>>> import numpy as np
>>> np.set_printoptions(suppress=True, linewidth=160)
>>> m1 = np.load("x.npy")
>>> m1
array([[ -4.2  , -17.334,  -0.841,  -0.26 , -24.843,  24.37 ,  11.908, -42.701, -27.122, -11.109,  -2.164, -12.586],
       [ -5.992,  23.785,   3.96 , -21.423,  41.391,  -3.576,  -5.51 , -18.423,  29.821,   8.077,  13.775, -23.742],
       [ 44.289,  -1.42 ,  12.844,   7.109,  11.071, -31.029,  -8.057,  20.852, -24.302,   4.318,  19.027,  -9.867],
       [ -6.353,  21.484,   5.556, -21.476,  39.171,  -3.537,  -6.964, -17.904,  31.573,   7.426,  14.95 , -22.42 ],
       [ -4.335, -15.291,   0.398,  -1.071, -25.59 ,  23.614,  13.13 , -45.165, -26.08 , -12.75 ,  -2.6  , -13.291],
       [ -5.217,  21.337,   4.182, -22.396,  41.364,  -5.239,  -5.945, -17.972,  31.142,   8.764,  12.142, -23.286],
       [ 43.747,  -0.927,  11.264,   7.292,   9.661, -31.173,  -7.46 ,  21.678, -24.638,   3.212,  17.477, -10.834],
       [ 44.56 ,  -1.405,  12.954,   7.85 ,   9.925, -29.43 ,  -8.66 ,  21.201, -22.649,   3.978,  16.726,  -8.449],
       [ -3.764, -15.593,  -1.178,   1.596, -23.101,  24.829,  11.689, -44.189, -26.737, -10.605,  -2.245, -12.374],
       [ -4.321, -15.737,  -0.08 ,   0.288, -23.997,  23.153,  11.827, -44.258, -26.42 , -12.547,  -1.758, -14.861],
       [ -5.53 , -17.115,   0.439,   1.111, -22.532,  23.879,  12.598, -43.149, -26.082, -12.322,  -1.371, -12.211],
       [ -3.502, -17.942,   0.212,  -0.049, -22.542,  23.917,  13.423, -45.8  , -25.761, -11.053,  -3.101, -15.368],
       [ 44.316,  -1.444,  12.061,   6.293,   9.611, -29.97 ,  -8.202,  20.461, -22.868,   3.65 ,  19.099, -11.131],
       [ -6.806,  22.443,   3.136, -22.234,  37.763,  -3.696,  -5.047, -18.132,  29.922,   8.246,  14.271, -22.368],
       [ -1.589, -15.877,   1.296,  -1.321, -24.166,  24.812,  10.745, -44.804, -27.228, -12.288,  -2.746, -15.168],
       [ -5.825,  24.359,   5.224, -20.617,  39.672,  -2.788,  -5.9  , -17.092,  31.32 ,   8.25 ,  12.143, -23.164],
       [ -5.931,  21.315,   5.072, -23.149,  39.996,  -5.161,  -5.258, -18.648,  28.633,   6.576,  14.285, -22.45 ],
       [ -2.916, -15.743,   1.37 ,   0.546, -23.565,  25.019,  12.606, -43.447, -24.504, -11.407,  -2.136, -14.248],
       [ 43.581,  -1.011,  11.808,   5.5  ,  10.202, -28.656,  -7.938,  19.098, -26.12 ,   3.784,  17.105, -10.246],
       [ -5.336,  22.194,   4.189, -20.999,  39.946,  -5.849,  -8.525, -19.107,  30.012,   8.005,  12.463, -20.974],
       [ 43.194,  -2.613,  11.14 ,   5.001,   9.362, -29.923,  -8.146,  20.184, -23.716,   4.458,  17.935,  -9.536],
       [ -6.472,  20.94 ,   2.536, -20.911,  40.269,  -4.171,  -5.422, -17.228,  30.51 ,   8.585,  12.398, -22.853],
       [ -4.994,  23.167,   3.016, -21.136,  40.88 ,  -3.652,  -5.26 , -18.568,  29.808,   8.198,  13.15 , -23.013],
       [ 44.993,  -1.691,  11.939,   6.362,  11.65 , -28.981,  -6.048,  20.207, -24.46 ,   5.579,  17.167, -10.833]])
>>> round(np.log10(np.linalg.cond(m1)))
2
>>> [round(float(x), 3) for x in np.linalg.svd(m1, compute_uv=False)[:3]]
[227.093, 199.988, 139.41]
>>> np.linalg.matrix_rank(m1, rtol=0.1)
np.int64(3)
>>> np.argsort(-np.linalg.norm(m1, axis=0).round(6), kind="stable")[:3]
array([7, 4, 8])
